In [1]: import numpy as np

In [2]: import numpy.linalg as la

In [3]: np.set_printoptions(precision=2, suppress=True, linewidth=140)

In [4]: W0 = np.array([[0.5, 0.5], [0.0, 1.0]])

In [5]: # triangular, det is the product of the diagonal

In [6]: Q = W0.astype(float).copy()

In [7]: for j in range(2):
   ...:     Q[:, j] -= Q[:, :j] @ (Q[:, :j].T @ Q[:, j])
   ...:     Q[:, j] /= la.norm(Q[:, j])
   ...: 

In [8]: Q
Out[8]: 
array([[1., 0.],
       [0., 1.]])

In [9]: W0.sum(axis=1)
Out[9]: array([1., 1.])

In [10]: print(la.matrix_power(W0, 2))
[[0.25 0.75]
 [0.   1.  ]]

In [11]: W0 @ np.ones(2)
Out[11]: array([1., 1.])

In [12]: np.sort(np.abs(la.eigvals(W0)))[::-1]
Out[12]: array([1. , 0.5])

In [13]: pr = np.eye(2)[0]

In [14]: for _ in range(7):
    ...:     pr = pr @ W0
    ...:     print(pr.round(2))
    ...: 
[0.5 0.5]
[0.25 0.75]
[0.12 0.88]
[0.06 0.94]
[0.03 0.97]
[0.02 0.98]
[0.01 0.99]

In [15]: m1 = np.load("a.npy")

In [16]: m1
Out[16]: 
array([[6, 3, 0, 0, 0, 0],
       [1, 9, 0, 0, 0, 0],
       [1, 8, 0, 0, 0, 0],
       [0, 0, 6, 3, 0, 0],
       [0, 0, 1, 9, 0, 0],
       [0, 0, 1, 8, 0, 0],
       [0, 0, 0, 0, 6, 3],
       [0, 0, 0, 0, 1, 9],
       [0, 0, 0, 0, 1, 8]])

In [17]: W = np.array([[0, 3, 1, 3, 3],
    ...:     [2, 3, 1, 2, 1],
    ...:     [1, 1, 0, 2, 1],
    ...:     [1, 0, 0, 2, 0],
    ...:     [2, 0, 3, 1, 3],
    ...:     [1, 3, 1, 3, 3]])

In [18]: c = np.array([-2, 0, 2, 2, -2])

In [19]: H = np.maximum(m1 @ W + c, 0)

In [20]: H
Out[20]: 
array([[ 4, 27, 11, 26, 19],
       [16, 30, 12, 23, 10],
       [14, 27, 11, 21,  9],
       [ 7,  6,  2, 20,  4],
       [ 8,  1,  2, 22,  0],
       [ 7,  1,  2, 20,  0],
       [13,  9, 23, 17, 25],
       [ 9, 27, 14, 30, 28],
       [ 8, 24, 13, 27, 25]])

In [21]: la.matrix_rank(H)
Out[21]: np.int64(5)

In [22]: print((H > 0).mean(axis=0))
[1.   1.   1.   1.   0.78]

In [23]: Z = np.array([[-2, -2, 1], [1, -1, 2], [0, 0, 1], [-1, -1, -2], [-2, -1, 2]])

In [24]: W @ Z
Out[24]: 
array([[ -6,  -9,   7],
       [ -5, -10,   7],
       [ -5,  -6,   1],
       [ -4,  -4,  -3],
       [-11,  -8,   9],
       [ -8, -11,   8]])

In [25]: H @ Z
Out[25]: 
array([[ -45,  -80,   55],
       [ -45,  -95,   62],
       [ -40,  -85,   55],
       [ -36,  -44,  -11],
       [ -37,  -39,  -32],
       [ -33,  -35,  -29],
       [ -84,  -77,   70],
       [ -77, -103,   73],
       [ -69,  -92,   65]])

In [26]: Q, r_ = la.qr(W0)

In [27]: Q @ r_
Out[27]: 
array([[0.5, 0.5],
       [0. , 1. ]])

In [28]: r_
Out[28]: 
array([[0.5, 0.5],
       [0. , 1. ]])

In [29]: A = np.array([[-2, -2, -2], [-2, -4, -4], [-2, -4, -6]])

In [30]: # symmetric, so the eigenvalues are real

In [31]: x0 = np.array([-2, 0, 0])

In [32]: h = np.maximum(A @ x0, 0)

In [33]: np.maximum(A @ x0, 0) - np.maximum(-A @ x0, 0)
Out[33]: array([4, 4, 4])

In [34]: A.T @ h
Out[34]: array([-24, -40, -48])

In [35]: np.maximum(A @ (3 * x0), 0)
Out[35]: array([12, 12, 12])

In [36]: u = np.array([1, 3, 3])

In [37]: A2 = A + np.outer(u, np.eye(3)[2])

In [38]: la.matrix_rank(A2 - A)
Out[38]: np.int64(1)

In [39]: vals, vecs = la.eigh(A)

In [40]: x0 = np.array([0, 0, 1])

In [41]: print(x0 @ A @ x0 / (x0 @ x0), round(float(vals[0]), 2), round(vals[-1], 2))
-6.0 -10.1 -0.62

In [42]: np.abs(A).sum(axis=1).max(), round(np.abs(vals).max(), 2)
Out[42]: (np.int64(12), np.float64(10.1))

In [43]: print(la.eigvalsh(A[1:, 1:]))
[-9.12 -0.88]

In [44]: print(x0 @ A @ x0)
-6

In [45]: rng = np.random.default_rng(797932)

In [46]: z = rng.permutation(3)

In [47]: z
Out[47]: array([2, 0, 1])

In [48]: A2 = A[z][:, z]

In [49]: round(la.det(A2), 2), round(la.det(A[z]), 2)
Out[49]: (np.float64(-8.0), np.float64(-8.0))

In [50]: A2
Out[50]: 
array([[-6, -2, -4],
       [-2, -2, -2],
       [-4, -2, -4]])
